$ python -q
>>> import numpy as np
>>> from numpy import linalg as LA
>>> np.set_printoptions(suppress=True, linewidth=140)
>>> arr = np.loadtxt("test16.csv", delimiter=",")
>>> print(arr.round(3))
[[-0.628 -1.081 -1.561]
 [ 0.236 -1.676  1.066]
 [-1.884  0.151  0.654]]
>>> np.round(arr @ arr.T, 3) + 0
array([[4., 0., 0.],
       [0., 4., 0.],
       [0., 0., 4.]])
>>> np.round(arr[:, 2] @ arr[:, 0], 3)
np.float64(0.0)
>>> np.round(arr.T @ arr, 3) + 0
array([[4., 0., 0.],
       [0., 4., 0.],
       [0., 0., 4.]])
>>> W = np.array([[-2, 0, 3, 2, 1], [1, -1, 3, 1, -3], [2, 2, 1, 3, 2]])
>>> beta = np.array([0, 1, 2, -1, -1])
>>> act = np.maximum(arr @ W + beta, 0)
>>> act.round(3)
array([[0.   , 0.   , 0.   , 0.   , 0.   ],
       [0.   , 4.807, 0.   , 0.992, 6.395],
       [5.226, 2.156, 0.   , 0.   , 0.   ]])
>>> np.round((act > 0).mean(axis=0), 3)
array([0.333, 0.667, 0.   , 0.333, 0.333])
>>> W2 = np.array([[6, -5, 7], [1, 8, -4], [2, -4, 2], [5, 4, 5], [2, 0, -9]])
>>> (act @ W2).round(6).argmax(axis=1)
array([0, 1, 0])
>>> W @ W2
array([[  6,   6,  -7],
       [ 10, -21,  49],
       [ 35,  14,   5]])
>>> np.round(act @ W2, 3)
array([[  0.   ,   0.   ,   0.   ],
       [ 22.558,  42.428, -71.821],
       [ 33.514,  -8.881,  27.959]])
>>> round(LA.norm(act, 2) / LA.norm(act), 3)
np.float64(0.837)
>>> LA.cond(act) > 100
np.True_
>>> np.argsort(-LA.norm(act, axis=0).round(6), kind="stable")[:3]
array([4, 1, 0])
>>> print(LA.matrix_rank(act, rtol=0.1))
2
>>> x0 = np.array([2, 0, 2])
>>> rhs = arr @ x0
>>> print(rhs.round(3))
[-4.378  2.602 -2.461]
>>> np.round(LA.solve(arr, rhs), 3) + 0
array([2., 0., 2.])
>>> np.round(LA.solve(arr, rhs + arr[:, 2]), 3) + 0
array([2., 0., 3.])
>>> np.round(LA.solve(arr, 5 * rhs), 3) + 0
array([10.,  0., 10.])
>>> E = np.loadtxt("data.csv", delimiter=",")
>>> E
array([[0.556, 0.333, 0.111],
       [0.316, 0.263, 0.421],
       [0.   , 0.167, 0.833]])
>>> np.round(np.sort(np.abs(LA.eigvals(E)))[::-1], 3)
array([1.   , 0.651, 0.001])
>>> np.round(LA.matrix_power(E, 2), 3)
array([[0.414, 0.291, 0.294],
       [0.259, 0.245, 0.496],
       [0.053, 0.183, 0.764]])
>>> p = np.eye(3)[0]
>>> for _ in range(3):
...     p = p @ E
...     print(p.round(3))
... 
[0.556 0.333 0.111]
[0.414 0.291 0.294]
[0.322 0.264 0.414]
>>> U, s, VT = LA.svd(E, full_matrices=False)
>>> print(np.round(np.abs(VT[0]), 3))
[0.384 0.384 0.84 ]
>>> np.allclose(U * s @ VT, E)
True
>>> np.abs(U[:, 0]).round(6).argmax()
np.int64(2)
>>> print(np.round(s / s[0], 3))
[1.    0.6   0.001]
>>> print(LA.matrix_rank(E, rtol=0.1))
2
>>> np.argsort(-LA.norm(E, axis=0).round(6), kind="stable")[:3]
array([2, 0, 1])
>>> [round(float(x), 3) for x in LA.svd(E, compute_uv=False)[:3]]
[1.05, 0.63, 0.001]
>>> LA.cond(E) > 100
np.True_
>>> np.round(np.abs(LA.svd(E)[2][-1]), 3)
array([0.481, 0.859, 0.173])
>>> round(LA.norm(E, 2) / LA.norm(E), 3)
np.float64(0.858)
>>> A2 = E / np.sqrt((E ** 2).mean(axis=1, keepdims=True))
>>> np.round(E - E.mean(axis=1, keepdims=True), 3) + 0
array([[ 0.223,  0.   , -0.222],
       [-0.017, -0.07 ,  0.088],
       [-0.333, -0.166,  0.5  ]])
>>> A2[0].round(3)
array([1.465, 0.877, 0.292])
>>> ev, vecs = LA.eig(E)
>>> round(np.prod(ev), 3)
np.float64(0.001)
>>> np.round(np.sort(LA.eigvals(LA.inv(E))), 3)
array([  1.   ,   1.537, 707.159])
>>> np.round(np.sort(LA.eigvals(E @ E)), 3) + 0
array([0.   , 0.423, 1.   ])
>>> A2 = np.array([[0, 2, 2], [1, 1, 1], [1, 0, 1]])
>>> m1 = np.triu(A2)
>>> m1
array([[0, 2, 2],
       [0, 1, 1],
       [0, 0, 1]])
>>> x0 = np.array([-1, -2, -1])
>>> m1 @ (2 * x0)
array([-12,  -6,  -2])
>>> np.sign((m1 @ x0).round(6))
array([-1, -1, -1])
>>> np.einsum("ij,j->i", m1, x0)
array([-6, -3, -1])
>>> (m1 * x0).sum(axis=1)
array([-6, -3, -1])
>>> print(m1 * x0)
[[ 0 -4 -2]
 [ 0 -2 -1]
 [ 0  0 -1]]
>>> print(LA.matrix_power(m1, 4))
[[0 2 8]
 [0 1 4]
 [0 0 1]]
>>> np.trace(m1)
np.int64(2)
>>> round(float(np.abs(LA.eigvals(m1)).max()), 3)
1.0
>>> (m1 - m1.T) / 2
array([[ 0. ,  1. ,  1. ],
       [-1. ,  0. ,  0.5],
       [-1. , -0.5,  0. ]])
>>> np.allclose(m1, m1.T)
False
>>> x0 = np.array([0, -3, -2])
>>> h = np.maximum(m1 @ x0, 0)
>>> m1 * (h > 1e-9)[:, None]
array([[0, 0, 0],
       [0, 0, 0],
       [0, 0, 0]])
>>> A2 = np.array([[2, 0], [2, 0], [3, 2]])
>>> feats = np.kron(np.eye(3, dtype=int), A2)
>>> feats
array([[2, 0, 0, 0, 0, 0],
       [2, 0, 0, 0, 0, 0],
       [3, 2, 0, 0, 0, 0],
       [0, 0, 2, 0, 0, 0],
       [0, 0, 2, 0, 0, 0],
       [0, 0, 3, 2, 0, 0],
       [0, 0, 0, 0, 2, 0],
       [0, 0, 0, 0, 2, 0],
       [0, 0, 0, 0, 3, 2]])
>>> U, s, VT = LA.svd(feats, full_matrices=False)
>>> np.round(np.sqrt((s ** 2).sum()), 3), round(LA.norm(feats), 3)
(np.float64(7.937), np.float64(7.937))
>>> np.round(np.cumsum(s ** 2) / np.sum(s ** 2), 3)
array([0.307, 0.614, 0.921, 0.947, 0.974, 1.   ])
>>> print(s.round(3))
[4.398 4.398 4.398 1.286 1.286 1.286]
>>> print(np.round(s / s[0], 3))
[1.    1.    1.    0.292 0.292 0.292]
>>> print(np.round(U.T @ feats @ VT.T, 3) + 0)
[[4.398 0.    0.    0.    0.    0.   ]
 [0.    4.398 0.    0.    0.    0.   ]
 [0.    0.    4.398 0.    0.    0.   ]
 [0.    0.    0.    1.286 0.    0.   ]
 [0.    0.    0.    0.    1.286 0.   ]
 [0.    0.    0.    0.    0.    1.286]]
>>> print(U.shape, s.shape, VT.shape)
(9, 6) (6,) (6, 6)
>>> np.allclose(U * s @ VT, feats)
True
>>> (s > 1e-8).sum()
np.int64(6)
